% ipython --no-banner

In [1]: import numpy as np

In [2]: from numpy import linalg as LA

In [3]: np.set_printoptions(precision=1, suppress=True, linewidth=120)

In [4]: J = np.array([[0.8, -1.4, -1.7, 0.8, 1.5, -0.9],
   ...:     [0.8, -0.1, 0.1, -0.4, -0.1, -0.1],
   ...:     [0.5, 1.6, 0.6, 1.6, -0.4, 2.9],
   ...:     [0.8, -0.8, 0.2, -0.2, -1.4, 0.3]])

In [5]: print(J)
[[ 0.8 -1.4 -1.7  0.8  1.5 -0.9]
 [ 0.8 -0.1  0.1 -0.4 -0.1 -0.1]
 [ 0.5  1.6  0.6  1.6 -0.4  2.9]
 [ 0.8 -0.8  0.2 -0.2 -1.4  0.3]]

In [6]: x0 = np.array([-2, 2, -1, -1, 2, -1])

In [7]: print(np.sign((J @ x0).round(6)))
[ 1. -1. -1. -1.]

In [8]: print(np.einsum("ij,j->i", J, x0))
[ 0.4 -1.6 -3.7 -6.3]

In [9]: print(LA.norm(J @ x0) <= LA.norm(J, 2) * LA.norm(x0) + 1e-9)
True

In [10]: print((J * x0).sum(axis=1))
[ 0.4 -1.6 -3.7 -6.3]

In [11]: print(J @ x0)
[ 0.4 -1.6 -3.7 -6.3]

In [12]: M, _ = LA.qr(np.array([[-1.3, 0.3, 1.0, -0.6, 0.0, -0.3],
    ...:     [-0.6, -1.0, -1.2, 0.7, -0.4, -1.4],
    ...:     [-1.3, 1.7, -1.4, 1.6, -0.8, 1.2],
    ...:     [1.5, -0.1, -0.4, -0.5, -0.4, 1.3],
    ...:     [-0.8, 0.9, 1.1, -0.9, 1.2, 0.0],
    ...:     [1.7, -0.7, -0.1, 2.9, 0.4, 0.6]]))

In [13]: print(M.round(1) + 0)
[[-0.4 -0.1  0.4  0.2  0.6  0.5]
 [-0.2 -0.7 -0.5  0.  -0.3  0.4]
 [-0.4  0.6 -0.6  0.3  0.1  0.1]
 [ 0.5  0.3 -0.1 -0.5  0.1  0.6]
 [-0.3  0.3  0.4  0.1 -0.7  0.3]
 [ 0.6  0.   0.   0.8 -0.1  0.2]]

In [14]: print(LA.svd(M, compute_uv=False))
[1. 1. 1. 1. 1. 1.]

In [15]: print(np.round(LA.pinv(M), 1) + 0)
[[-0.4 -0.2 -0.4  0.5 -0.3  0.6]
 [-0.1 -0.7  0.6  0.3  0.3  0. ]
 [ 0.4 -0.5 -0.6 -0.1  0.4  0. ]
 [ 0.2  0.   0.3 -0.5  0.1  0.8]
 [ 0.6 -0.3  0.1  0.1 -0.7 -0.1]
 [ 0.5  0.4  0.1  0.6  0.3  0.2]]

In [16]: print(np.round(M.T @ M, 1) + 0)
[[1. 0. 0. 0. 0. 0.]
 [0. 1. 0. 0. 0. 0.]
 [0. 0. 1. 0. 0. 0.]
 [0. 0. 0. 1. 0. 0.]
 [0. 0. 0. 0. 1. 0.]
 [0. 0. 0. 0. 0. 1.]]

In [17]: print(np.round(M @ M.T, 1) + 0)
[[1. 0. 0. 0. 0. 0.]
 [0. 1. 0. 0. 0. 0.]
 [0. 0. 1. 0. 0. 0.]
 [0. 0. 0. 1. 0. 0.]
 [0. 0. 0. 0. 1. 0.]
 [0. 0. 0. 0. 0. 1.]]

In [18]: sig = 5 * 0.9 ** np.arange(4)

In [19]: q, _ = LA.qr(np.array([[0.2, 0.2, 0.4, -1.4],
    ...:     [0.3, -0.4, -1.5, 1.2],
    ...:     [1.3, 0.2, -1.1, -1.4],
    ...:     [-2.0, 0.2, -1.5, -1.7]]))

In [20]: rng = np.random.default_rng(525)

In [21]: feats = rng.normal(size=(30, 4)) * sig @ q

In [22]: print(feats.round(1) + 0)
[[ -3.   -4.8  -0.2  -6.4]
 [ -2.5  -0.8  -0.5  -2.1]
 [  2.3   7.7  -0.9  12.7]
 [ -1.8   6.2   2.1  -2. ]
 [ -0.7   2.8  -1.7   1.1]
 [ -1.7   0.5  -1.1   8.1]
 [ -4.8   0.1   2.3  13.1]
 [  4.    6.7  -0.3   4.3]
 [  3.7   2.9  -3.    0. ]
 [  5.    7.9   1.5  -9.1]
 [  7.5  -3.4   4.    1.6]
 [ -0.1   4.2   4.4   3.9]
 [  3.7   3.3   1.7   0.3]
 [  0.2  -4.2  -7.5  -2.2]
 [  4.   -6.2   4.7   8. ]
 [ -0.5  -8.6   1.3   5.6]
 [ -3.9  -1.6  -2.   -3.6]
 [  0.8   2.6   1.5  -1.9]
 [  1.   10.6  -1.7   4.6]
 [ -3.3  -3.   -1.3   7.7]
 [  1.1   2.8   1.4 -11. ]
 [ -2.8  -2.8   0.6   2.7]
 [  2.   -2.5  -5.   -3.9]
 [  4.   -1.   -6.8  -5.6]
 [ -6.5  -3.9   1.6  -2.8]
 [  0.2   3.1  -1.9  -2.4]
 [ -0.5  -5.4  -3.7  -6.3]
 [ -0.8   5.7   2.1   7.7]
 [ -0.1  -2.7   2.9  -4.8]
 [  4.   -2.7   4.6  -4.8]]

In [23]: other = feats / LA.norm(feats, axis=1, keepdims=True)

In [24]: C2 = other @ other.T

In [25]: print(LA.norm(other, axis=1))
[1. 1. 1. 1. 1. 1. 1. 1. 1. 1. 1. 1. 1. 1. 1. 1. 1. 1. 1. 1. 1. 1. 1. 1. 1. 1. 1. 1. 1. 1.]
